% python3 -q
>>> import numpy as np
>>> import numpy.linalg as la
>>> np.set_printoptions(precision=3, suppress=True, linewidth=100)
>>> def rd(a):
...     return np.round(a, 3) + 0
... 
>>> mat = np.load("m.npy")
>>> mat
array([[ -0.5,  -0.1,  -0.5,  -0.1,   0.9,  -1.3,   0. ],
       [ -1.2,  -1.9,   0.9,  -0.9,   1.8,  -0.3, -14. ],
       [  0.5,  -2. ,  -0.9,   1.4,  -0.1,   1.9,   2. ],
       [ -0.1,  -1.7,  -0.2,  -0.3,  -0.5,   2. ,  10. ],
       [  0.6,  -0.6,  -0.2,   1.2,  -0.3,  -0.2, -18. ],
       [ -1.6,  -1.4,   1. ,   1.7,   0.6,  -0.8,   0. ],
       [ -0.6,   1.2,   0.8,   0.5,  -0.7,  -1.2, -40. ],
       [ -1.2,  -1.3,   0.4,   0.6,   0.6,  -1. , -24. ],
       [ -0.5,   1.8,   1.3,  -0.2,   1.7,   0. , -34. ],
       [  1.3,  -0.3,  -0.9,  -0.1,   0.9,   0.9,  10. ]])
>>> vec = np.array([-1, -1, 0, 2, 1, -2, 1])
>>> y = mat @ vec
>>> rd(la.pinv(mat) @ mat)
array([[1., 0., 0., 0., 0., 0., 0.],
       [0., 1., 0., 0., 0., 0., 0.],
       [0., 0., 1., 0., 0., 0., 0.],
       [0., 0., 0., 1., 0., 0., 0.],
       [0., 0., 0., 0., 1., 0., 0.],
       [0., 0., 0., 0., 0., 1., 0.],
       [0., 0., 0., 0., 0., 0., 1.]])
>>> rd(y)
array([  3.9, -10.3,   2.4,   6.7, -15.5,   8.6, -37.9, -17.7, -34. ,   7.9])
>>> rd(la.solve(mat.T @ mat, mat.T @ y))
array([-1., -1.,  0.,  2.,  1., -2.,  1.])
>>> rd(la.lstsq(mat, y)[0])
array([-1., -1.,  0.,  2.,  1., -2.,  1.])
>>> rng = np.random.default_rng(5504)
>>> y = y + 0.3 * rng.normal(size=10)
>>> rd(y)
array([  4.523, -10.615,   2.523,   6.135, -15.688,   9.176, -37.268, -17.997, -33.674,   7.567])
>>> b, *_ = la.lstsq(mat, y)
>>> [round(float(la.norm(la.solve(mat.T @ mat + lam * np.eye(7), mat.T @ y))), 2) for lam in (0, 1, 10, 100)]
[3.79, 3.35, 2.04, 0.96]
>>> b.round()
array([-2., -1., -0.,  2.,  1., -2.,  1.])
>>> rd(mat.T @ (y - mat @ b))
array([0., 0., 0., 0., 0., 0., 0.])
>>> np.argsort(-la.norm(mat, axis=0).round(6), kind="stable")[:3]
array([6, 1, 5])
>>> rd(la.norm(mat, 2) / la.norm(mat))
np.float64(0.993)
>>> round(np.log10(la.cond(mat)))
2
>>> rd(np.abs(la.svd(mat)[2][-1]))
array([0.649, 0.238, 0.688, 0.02 , 0.042, 0.214, 0.005])
>>> out = mat / np.sqrt((mat ** 2).mean(axis=1, keepdims=True))
>>> la.matrix_rank(mat - mat.mean(axis=1, keepdims=True))
np.int64(6)
>>> la.matrix_rank(out) == la.matrix_rank(mat)
np.True_
>>> rd(out[9])
array([ 0.337, -0.078, -0.233, -0.026,  0.233,  0.233,  2.592])
>>> J = np.load("a.npy")
>>> rd(J)
array([[0.25 , 0.   , 0.25 , 0.   , 0.   , 0.   , 0.25 , 0.   , 0.   , 0.   , 0.25 , 0.   , 0.   ,
        0.   ],
       [0.   , 0.2  , 0.2  , 0.   , 0.   , 0.2  , 0.2  , 0.   , 0.   , 0.2  , 0.   , 0.   , 0.   ,
        0.   ],
       [0.2  , 0.   , 0.4  , 0.   , 0.2  , 0.   , 0.   , 0.   , 0.2  , 0.   , 0.   , 0.   , 0.   ,
        0.   ],
       [0.   , 0.125, 0.125, 0.125, 0.125, 0.   , 0.   , 0.   , 0.125, 0.   , 0.125, 0.125, 0.   ,
        0.125],
       [0.   , 0.   , 0.   , 0.333, 0.333, 0.   , 0.   , 0.   , 0.   , 0.   , 0.   , 0.   , 0.333,
        0.   ],
       [0.   , 0.333, 0.   , 0.   , 0.   , 0.667, 0.   , 0.   , 0.   , 0.   , 0.   , 0.   , 0.   ,
        0.   ],
       [0.167, 0.   , 0.167, 0.   , 0.   , 0.   , 0.167, 0.167, 0.   , 0.   , 0.167, 0.   , 0.   ,
        0.167],
       [0.143, 0.   , 0.   , 0.   , 0.143, 0.   , 0.   , 0.143, 0.143, 0.   , 0.   , 0.143, 0.143,
        0.143],
       [0.   , 0.25 , 0.   , 0.   , 0.   , 0.   , 0.   , 0.25 , 0.25 , 0.25 , 0.   , 0.   , 0.   ,
        0.   ],
       [0.   , 0.   , 0.   , 0.167, 0.167, 0.167, 0.   , 0.   , 0.   , 0.333, 0.167, 0.   , 0.   ,
        0.   ],
       [0.   , 0.25 , 0.   , 0.   , 0.   , 0.   , 0.25 , 0.   , 0.   , 0.   , 0.5  , 0.   , 0.   ,
        0.   ],
       [0.25 , 0.   , 0.   , 0.   , 0.   , 0.   , 0.25 , 0.   , 0.   , 0.   , 0.25 , 0.25 , 0.   ,
        0.   ],
       [0.2  , 0.   , 0.   , 0.2  , 0.2  , 0.   , 0.2  , 0.   , 0.   , 0.   , 0.   , 0.   , 0.2  ,
        0.   ],
       [0.   , 0.   , 0.   , 0.   , 0.   , 0.333, 0.   , 0.   , 0.   , 0.   , 0.   , 0.   , 0.   ,
        0.667]])
>>> rd(la.norm(J, 2) / la.norm(J))
np.float64(0.538)
>>> [round(float(x), 3) for x in la.svd(J, compute_uv=False)[:3]]
[1.063, 0.878, 0.734]
>>> la.matrix_rank(J, rtol=0.1)
np.int64(12)
>>> rd(np.abs(la.svd(J)[2][-1]))
array([0.435, 0.476, 0.023, 0.101, 0.032, 0.238, 0.427, 0.127, 0.52 , 0.167, 0.025, 0.009, 0.066,
       0.118])
>>> la.cond(J) > 100
np.True_
>>> round(np.log10(la.cond(J)))
2
